>>> import numpy as np
>>> import numpy.linalg as la
>>> np.set_printoptions(precision=3, suppress=True, linewidth=100)
>>> def rnd(a):
...     return np.round(a, 3) + 0
... 
>>> J = np.load("x.npy")
>>> J
array([[ -1.5,  14. ,  -0.8,   0. ],
       [  0.7,  14. ,  -0.6,  -2.6],
       [  0. ,  20. ,   1. ,  -1. ],
       [  2. ,  34. ,   0.1,   0.4],
       [ -0.7, -28. ,   0.8,   0.5],
       [  0.1, -22. ,  -0.3,  -0.5],
       [  1.3,   8. ,  -0.1,  -0.9],
       [  0.9,  26. ,   0. ,   0.5],
       [ -0.4,   2. ,   0. ,   0.8],
       [  1.8, -12. ,  -1.3,  -0.6]])
>>> J @ J
Traceback (most recent call last):
  File "<python-input-6>", line 1, in <module>
    J @ J
    ~~^~~
ValueError: matmul: Input operand 1 has a mismatch in its core dimension 0, with gufunc signature (n?,k),(k,m?)->(n?,m?) (size 10 is different from 4)
>>> cov = J.T @ J
>>> rnd(la.eigvalsh(cov)[::-1])
array([4106.031,   14.592,    7.865,    3.572])
>>> rnd(np.trace(cov)), rnd((J ** 2).sum())
(np.float64(4132.06), np.float64(4132.06))
>>> rnd(la.svd(J, compute_uv=False) ** 2)
array([4106.031,   14.592,    7.865,    3.572])
>>> X = np.load("dump.npy")
>>> X
array([[-12, -12, -20, -16, -16,  20,  20,  -4,  12, -12,  20,  12],
       [-12, -12, -20, -16, -16,  20,  20,  -4,  12, -12,  20,  12],
       [ -6,  -6, -10,  -8,  -8,  10,  10,  -2,   6,  -6,  10,   6],
       [-18, -18, -30, -24, -24,  30,  30,  -6,  18, -18,  30,  18],
       [  0,   0,   0,   0,   0,   0,   0,   0,   0,   0,   0,   0]])
>>> # column 1 repeats column 0
>>> [round(float(x), 3) for x in la.svd(X, compute_uv=False)[:3]]
[113.208, 0.0, 0.0]
>>> print(np.argsort(-la.norm(X, axis=0).round(6), kind="stable")[:3])
[2 5 6]
>>> left, sig, Vh = la.svd(X)
>>> vecs = Vh[:(sig > 1e-8).sum()]
>>> rng = np.random.default_rng(14)
>>> x0 = X[4] + -3 * X[3] + rng.integers(2) * np.eye(12)[3]
>>> x0
array([ 54.,  54.,  90.,  72.,  72., -90., -90.,  18., -54.,  54., -90., -54.])
>>> rnd(la.norm(x0 - vecs.T @ vecs @ x0))
np.float64(0.0)
>>> rnd(np.diag(vecs.T @ vecs))
array([0.051, 0.051, 0.14 , 0.09 , 0.09 , 0.14 , 0.14 , 0.006, 0.051, 0.051, 0.14 , 0.051])
>>> rnd(vecs.T @ vecs)
array([[ 0.051,  0.051,  0.084,  0.067,  0.067, -0.084, -0.084,  0.017, -0.051,  0.051, -0.084,
        -0.051],
       [ 0.051,  0.051,  0.084,  0.067,  0.067, -0.084, -0.084,  0.017, -0.051,  0.051, -0.084,
        -0.051],
       [ 0.084,  0.084,  0.14 ,  0.112,  0.112, -0.14 , -0.14 ,  0.028, -0.084,  0.084, -0.14 ,
        -0.084],
       [ 0.067,  0.067,  0.112,  0.09 ,  0.09 , -0.112, -0.112,  0.022, -0.067,  0.067, -0.112,
        -0.067],
       [ 0.067,  0.067,  0.112,  0.09 ,  0.09 , -0.112, -0.112,  0.022, -0.067,  0.067, -0.112,
        -0.067],
       [-0.084, -0.084, -0.14 , -0.112, -0.112,  0.14 ,  0.14 , -0.028,  0.084, -0.084,  0.14 ,
         0.084],
       [-0.084, -0.084, -0.14 , -0.112, -0.112,  0.14 ,  0.14 , -0.028,  0.084, -0.084,  0.14 ,
         0.084],
       [ 0.017,  0.017,  0.028,  0.022,  0.022, -0.028, -0.028,  0.006, -0.017,  0.017, -0.028,
        -0.017],
       [-0.051, -0.051, -0.084, -0.067, -0.067,  0.084,  0.084, -0.017,  0.051, -0.051,  0.084,
         0.051],
       [ 0.051,  0.051,  0.084,  0.067,  0.067, -0.084, -0.084,  0.017, -0.051,  0.051, -0.084,
        -0.051],
       [-0.084, -0.084, -0.14 , -0.112, -0.112,  0.14 ,  0.14 , -0.028,  0.084, -0.084,  0.14 ,
         0.084],
       [-0.051, -0.051, -0.084, -0.067, -0.067,  0.084,  0.084, -0.017,  0.051, -0.051,  0.084,
         0.051]])
>>> A = np.load("mat.npy")
>>> A
array([[ 20,  -1,   2,  -1,   2,   1,   1,  -1],
       [ -1,   1,   1,   0,   1,   1,  -2,  -1],
       [ -2,   2,   1,   1,   1,   1,   2,   2],
       [  0,   2,   0,  19,   1,   2,   0,   1],
       [  0,   0,   1,  -2,  60,  -2,  -2,  -2],
       [ -2,   2,   1,   1,   2,  42,  -1,  -2],
       [ -2,   0,  -1,  -1,  -2,  -2, 100,   2],
       [ -2,   1,  -2,  -1,  -1,  -1,  -1,  20]])
>>> [round(float(x), 3) for x in la.svd(A, compute_uv=False)[:3]]
[100.235, 60.097, 42.347]
>>> la.cond(A) > 100
np.True_
>>> x0 = np.array([1, 1, -3, -2, 3, 1, 2, 3])
>>> rhs = A @ x0
>>> print(rhs)
[ 21  -6   9 -28 169  35 201  61]
>>> rnd(la.solve(A, rhs))
array([ 1.,  1., -3., -2.,  3.,  1.,  2.,  3.])
>>> print(rnd(la.solve(A, A[:, 5])))
[0. 0. 0. 0. 0. 1. 0. 0.]
>>> rnd(la.solve(A.T, A[6]))
array([0., 0., 0., 0., 0., 0., 1., 0.])
>>> left, sig = la.svd(A)
Traceback (most recent call last):
  File "<python-input-34>", line 1, in <module>
    left, sig = la.svd(A)
    ^^^^^^^^^
ValueError: too many values to unpack (expected 2)
>>> left, sig, Vh = la.svd(A, full_matrices=False)
>>> rnd(sig / sig[0])
array([1.   , 0.6  , 0.422, 0.219, 0.19 , 0.184, 0.025, 0.001])
>>> rnd(np.sqrt((sig ** 2).sum())), rnd(la.norm(A))
(np.float64(129.016), np.float64(129.016))
>>> A2 = la.inv(A)
>>> np.allclose(A2, A.T)
False
>>> rnd(la.inv(A2))
array([[ 20.,  -1.,   2.,  -1.,   2.,   1.,   1.,  -1.],
       [ -1.,   1.,   1.,   0.,   1.,   1.,  -2.,  -1.],
       [ -2.,   2.,   1.,   1.,   1.,   1.,   2.,   2.],
       [  0.,   2.,   0.,  19.,   1.,   2.,   0.,   1.],
       [  0.,   0.,   1.,  -2.,  60.,  -2.,  -2.,  -2.],
       [ -2.,   2.,   1.,   1.,   2.,  42.,  -1.,  -2.],
       [ -2.,   0.,  -1.,  -1.,  -2.,  -2., 100.,   2.],
       [ -2.,   1.,  -2.,  -1.,  -1.,  -1.,  -1.,  20.]])
>>> print(rnd(A @ A2))
[[1. 0. 0. 0. 0. 0. 0. 0.]
 [0. 1. 0. 0. 0. 0. 0. 0.]
 [0. 0. 1. 0. 0. 0. 0. 0.]
 [0. 0. 0. 1. 0. 0. 0. 0.]
 [0. 0. 0. 0. 1. 0. 0. 0.]
 [0. 0. 0. 0. 0. 1. 0. 0.]
 [0. 0. 0. 0. 0. 0. 1. 0.]
 [0. 0. 0. 0. 0. 0. 0. 1.]]
>>> print(rnd(la.slogdet(A)[0]))
-1.0
>>> rnd(la.svd(A, compute_uv=False))
array([100.235,  60.097,  42.347,  21.948,  19.081,  18.468,   2.484,   0.118])
>>> A.mean(axis=0)
array([ 1.375,  0.875,  0.375,  2.   ,  8.   ,  5.25 , 12.125,  2.375])
>>> np.diff(A, axis=0)
array([[ -21,    2,   -1,    1,   -1,    0,   -3,    0],
       [  -1,    1,    0,    1,    0,    0,    4,    3],
       [   2,    0,   -1,   18,    0,    1,   -2,   -1],
       [   0,   -2,    1,  -21,   59,   -4,   -2,   -3],
       [  -2,    2,    0,    3,  -58,   44,    1,    0],
       [   0,   -2,   -2,   -2,   -4,  -44,  101,    4],
       [   0,    1,   -1,    0,    1,    1, -101,   18]])
>>> A[:, 8]
Traceback (most recent call last):
  File "<python-input-46>", line 1, in <module>
    A[:, 8]
    ~^^^^^^
IndexError: index 8 is out of bounds for axis 1 with size 8
>>> A - A[0]
array([[  0,   0,   0,   0,   0,   0,   0,   0],
       [-21,   2,  -1,   1,  -1,   0,  -3,   0],
       [-22,   3,  -1,   2,  -1,   0,   1,   3],
       [-20,   3,  -2,  20,  -1,   1,  -1,   2],
       [-20,   1,  -1,  -1,  58,  -3,  -3,  -1],
       [-22,   3,  -1,   2,   0,  41,  -2,  -1],
       [-22,   1,  -3,   0,  -4,  -3,  99,   3],
       [-22,   2,  -4,   0,  -3,  -2,  -2,  21]])
>>> np.count_nonzero(A)
np.int64(57)
>>> la.matrix_rank(A)
np.int64(8)
>>> A.shape
(8, 8)
>>> rnd(la.norm(A))
np.float64(129.016)
>>> A2 = np.array([[5, 6, 8, 6, 6, 5, 8, 0, 9, 3],
...     [2, 7, 2, 1, 0, 2, 6, 2, 5, 3],
...     [8, 7, 6, 0, 4, 6, 6, 5, 6, 5],
...     [8, 9, 4, 8, 9, 2, 7, 2, 9, 7],
...     [6, 1, 1, 4, 7, 9, 3, 8, 4, 5],
...     [5, 5, 4, 3, 2, 6, 8, 6, 6, 1],
...     [5, 4, 2, 1, 8, 7, 8, 5, 8, 3],
...     [0, 1, 1, 2, 2, 9, 4, 7, 9, 9],
...     [2, 0, 4, 2, 2, 8, 9, 0, 0, 1],
...     [8, 3, 1, 0, 5, 3, 0, 2, 4, 3]])
>>> data = np.triu(A2, 1)
>>> data
array([[0, 6, 8, 6, 6, 5, 8, 0, 9, 3],
       [0, 0, 2, 1, 0, 2, 6, 2, 5, 3],
       [0, 0, 0, 0, 4, 6, 6, 5, 6, 5],
       [0, 0, 0, 0, 9, 2, 7, 2, 9, 7],
       [0, 0, 0, 0, 0, 9, 3, 8, 4, 5],
       [0, 0, 0, 0, 0, 0, 8, 6, 6, 1],
       [0, 0, 0, 0, 0, 0, 0, 5, 8, 3],
       [0, 0, 0, 0, 0, 0, 0, 0, 9, 9],
       [0, 0, 0, 0, 0, 0, 0, 0, 0, 1],
       [0, 0, 0, 0, 0, 0, 0, 0, 0, 0]])
>>> # null space of dimension 2
>>> left, sig, Vh = la.svd(data)
>>> rnd(sig)
array([32.103, 13.047, 11.058,  8.161,  7.72 ,  4.285,  0.996,  0.587,  0.   ,  0.   ])
>>> A2 = left[:, :8] @ np.diag(sig[:8]) @ Vh[:8]
>>> rnd(np.abs(data - A2).max())
np.float64(0.0)
>>> la.matrix_rank(data - data[0, 0] * np.eye(10))
np.int64(8)
>>> data @ data
array([[  0,   0,  12,   6,  86, 126, 184, 182, 250, 168],
       [  0,   0,   0,   0,  17,  14,  35,  54,  99,  60],
       [  0,   0,   0,   0,   0,  36,  60,  98, 145,  95],
       [  0,   0,   0,   0,   0,  81,  43, 119, 122,  95],
       [  0,   0,   0,   0,   0,   0,  72,  69, 150,  94],
       [  0,   0,   0,   0,   0,   0,   0,  40, 118,  84],
       [  0,   0,   0,   0,   0,   0,   0,   0,  45,  53],
       [  0,   0,   0,   0,   0,   0,   0,   0,   0,   9],
       [  0,   0,   0,   0,   0,   0,   0,   0,   0,   0],
       [  0,   0,   0,   0,   0,   0,   0,   0,   0,   0]])
>>> np.prod(np.diag(data)), rnd(la.det(data))
(np.int64(0), np.float64(0.0))
>>> mat = np.loadtxt("arr.csv", delimiter=",")
>>> mat
array([[-0.8  , -1.1  , -0.4  , -5.551, -0.4  ,  2.   ],
       [ 1.4  , -0.6  ,  0.2  , -3.117,  0.8  ,  0.7  ],
       [-0.7  ,  1.1  , -0.7  ,  5.528,  0.3  , -0.4  ],
       [-0.8  ,  1.5  ,  0.2  ,  7.53 ,  2.1  ,  0.   ],
       [-2.2  , -0.8  ,  0.4  , -4.038,  0.4  , -0.2  ],
       [-1.2  ,  0.6  ,  0.2  ,  2.952,  2.   , -0.5  ],
       [-1.2  ,  1.2  , -0.3  ,  6.009, -0.8  , -1.7  ],
       [-0.6  ,  0.7  , -0.1  ,  3.559,  0.3  ,  0.1  ],
       [ 0.3  ,  0.6  ,  0.1  ,  2.965, -0.5  ,  0.6  ],
       [-0.3  , -0.1  ,  1.4  , -0.391,  1.5  ,  0.8  ],
       [ 0.2  ,  0.   , -2.3  ,  0.067, -0.9  , -1.   ],
       [-1.   , -0.7  , -0.9  , -3.568,  0.2  , -0.8  ]])
>>> x0 = np.array([0, 0, -2, -1, 2, 1])
>>> h1 = np.maximum(mat @ x0, 0)
>>> rnd(h1)
array([7.551, 5.017, 0.   , 0.   , 3.838, 0.148, 0.   , 0.   , 0.   , 1.391, 1.733, 4.968])
>>> rnd(np.maximum(mat @ (3 * x0), 0))
array([22.653, 15.051,  0.   ,  0.   , 11.514,  0.444,  0.   ,  0.   ,  0.   ,  4.173,  5.199,
       14.904])
>>> print(np.flatnonzero(h1 > 1e-9))
[ 0  1  4  5  9 10 11]
>>> cen = (mat - mat.mean(axis=0)) / mat.std(axis=0)
>>> rnd(cen.std(axis=0))
array([1., 1., 1., 1., 1., 1.])
>>> coef = la.lstsq(np.delete(cen, 1, axis=1), cen[:, 1])[0]
>>> print(rnd(coef))
[ 0.002  0.001  0.999  0.001 -0.002]
>>> cen = mat - mat.mean(axis=0)
>>> vecs = la.svd(cen)[2][:5]
>>> A2 = cen - cen @ vecs.T @ vecs
>>> la.norm(A2, axis=1).round(6).argmax()
np.int64(9)
>>> rnd(np.cov(cen @ vecs.T, rowvar=False))
array([[20.224,  0.   ,  0.   ,  0.   ,  0.   ],
       [ 0.   ,  1.67 ,  0.   ,  0.   ,  0.   ],
       [ 0.   ,  0.   ,  0.994,  0.   ,  0.   ],
       [ 0.   ,  0.   ,  0.   ,  0.456,  0.   ],
       [ 0.   ,  0.   ,  0.   ,  0.   ,  0.238]])
>>> rnd(A2.std(axis=0))
array([0.   , 0.011, 0.   , 0.002, 0.   , 0.   ])
>>> cov = np.cov(mat, rowvar=False)
>>> np.argwhere(np.triu(np.abs(np.corrcoef(mat.T)) > 0.8, 1))
array([[1, 3]])
>>> rnd(np.median(mat, axis=0))
array([-0.75,  0.3 ,  0.  ,  1.51,  0.3 , -0.1 ])
>>> rnd(la.eigvalsh(cov)[::-1])
array([20.224,  1.67 ,  0.994,  0.456,  0.238,  0.   ])
>>> rnd(mat.std(axis=0))
array([0.869, 0.834, 0.851, 4.197, 0.977, 0.934])
>>> A2 = np.c_[mat[:, :2] @ np.array([[0, 2], [0, -2]]), np.array([3, 2, 2, -3, 2, 1, -2, 3, -1, 2, 3, -1])]
>>> rnd(A2)
array([[ 0. ,  0.6,  3. ],
       [ 0. ,  4. ,  2. ],
       [ 0. , -3.6,  2. ],
       [ 0. , -4.6, -3. ],
       [ 0. , -2.8,  2. ],
       [ 0. , -3.6,  1. ],
       [ 0. , -4.8, -2. ],
       [ 0. , -2.6,  3. ],
       [ 0. , -0.6, -1. ],
       [ 0. , -0.4,  2. ],
       [ 0. ,  0.4,  3. ],
       [ 0. , -0.6, -1. ]])
>>> la.matrix_rank(A2)
np.int64(2)
>>> rnd(la.norm(A2 - mat @ la.lstsq(mat, A2)[0], axis=0))
array([0.   , 0.   , 5.666])
>>> W0 = np.load("out1.npy")
>>> W0
array([[ 8.,  4.,  0.,  0.,  0.,  0.,  0.,  0.],
       [ 4.,  0.,  4.,  0.,  0.,  0.,  0.,  0.],
       [ 0.,  4.,  6.,  4.,  0.,  0.,  0.,  0.],
       [ 0.,  0.,  4.,  1.,  4.,  0.,  0.,  0.],
       [ 0.,  0.,  0.,  4., -4.,  4.,  0.,  0.],
       [ 0.,  0.,  0.,  0.,  4., -7.,  4.,  0.],
       [ 0.,  0.,  0.,  0.,  0.,  4.,  0.,  4.],
       [ 0.,  0.,  0.,  0.,  0.,  0.,  4.,  8.]])
>>> # equal to its transpose
>>> print([round(float(la.det(W0[:i, :i])), 2) + 0 for i in range(1, 9)])
[8.0, -16.0, -224.0, 32.0, 3456.0, -24704.0, -55296.0, -47104.0]
>>> try:
...     la.cholesky(W0)
... except la.LinAlgError as e:
...     print(e)
... 
Matrix is not positive definite
>>> rnd(la.eigvalsh(W0).min())
np.float64(-11.269)
>>> feats = np.array([[1, 0, 0, 0], [-1, -2, 0, 0], [0, 0, 1, 0], [0, 0, -1, -2]])
>>> # triangular: eigenvalues sit on the diagonal
>>> la.matrix_power(feats - np.diag(np.diag(feats)), 4)
array([[0, 0, 0, 0],
       [0, 0, 0, 0],
       [0, 0, 0, 0],
       [0, 0, 0, 0]])
>>> rnd(np.sort(la.eigvals(feats)))
array([-2., -2.,  1.,  1.])
>>> q, vecs = la.qr(J[:, :3])[0], la.qr(J[:, 3:])[0]
>>> sig = la.svd(q.T @ vecs, compute_uv=False)
>>> (sig > 0.9).sum()
np.int64(0)
>>> rnd(np.degrees(np.arccos(sig.clip(0, 1))))
array([67.554])
>>> r0 = np.array([-2, -2, 3, -4, 5, 2, 0, -5])
>>> A2 = A + np.outer(r0, np.eye(8)[0])
>>> la.matrix_rank(A2 - A)
np.int64(1)
>>> rnd(la.det(A2) / la.det(A)), rnd(1 + la.solve(A, r0)[0])
(np.float64(4.113), np.float64(4.113))
>>> idx = rng.permutation(10)
>>> idx
array([7, 4, 9, 6, 3, 5, 0, 8, 1, 2])
>>> A2 = data[idx][:, idx]
>>> print(rnd(la.det(A2)), rnd(la.det(data[idx])))
0.0 0.0
>>> np.allclose(A2, data)
False
>>> rnd(np.sort(np.abs(la.eigvals(A2))))
array([0., 0., 0., 0., 0., 0., 0., 0., 0., 0.])
>>> A2
array([[0, 0, 9, 0, 0, 0, 0, 9, 0, 0],
       [8, 0, 5, 3, 0, 9, 0, 4, 0, 0],
       [0, 0, 0, 0, 0, 0, 0, 0, 0, 0],
       [5, 0, 3, 0, 0, 0, 0, 8, 0, 0],
       [2, 9, 7, 7, 0, 2, 0, 9, 0, 0],
       [6, 0, 1, 8, 0, 0, 0, 6, 0, 0],
       [0, 6, 3, 8, 6, 5, 0, 9, 6, 8],
       [0, 0, 1, 0, 0, 0, 0, 0, 0, 0],
       [2, 0, 3, 6, 1, 2, 0, 5, 0, 2],
       [5, 4, 5, 6, 0, 6, 0, 6, 0, 0]])
>>> basis = J[[4, 3]].astype(float)
>>> for _ in range(7):
...     idx = la.norm(J[:, None] - basis, axis=-1).argmin(axis=1)
...     basis = np.array([J[idx == j].mean(axis=0) for j in range(2)])
... 
>>> idx
array([1, 1, 1, 1, 0, 0, 1, 1, 0, 0])
>>> rnd(basis)
array([[  0.2  , -15.   ,  -0.2  ,   0.05 ],
       [  0.567,  19.333,  -0.067,  -0.6  ]])
>>> np.bincount(idx)
array([4, 6])
>>> rnd(basis[1] - basis[0])
array([ 0.367, 34.333,  0.133, -0.65 ])
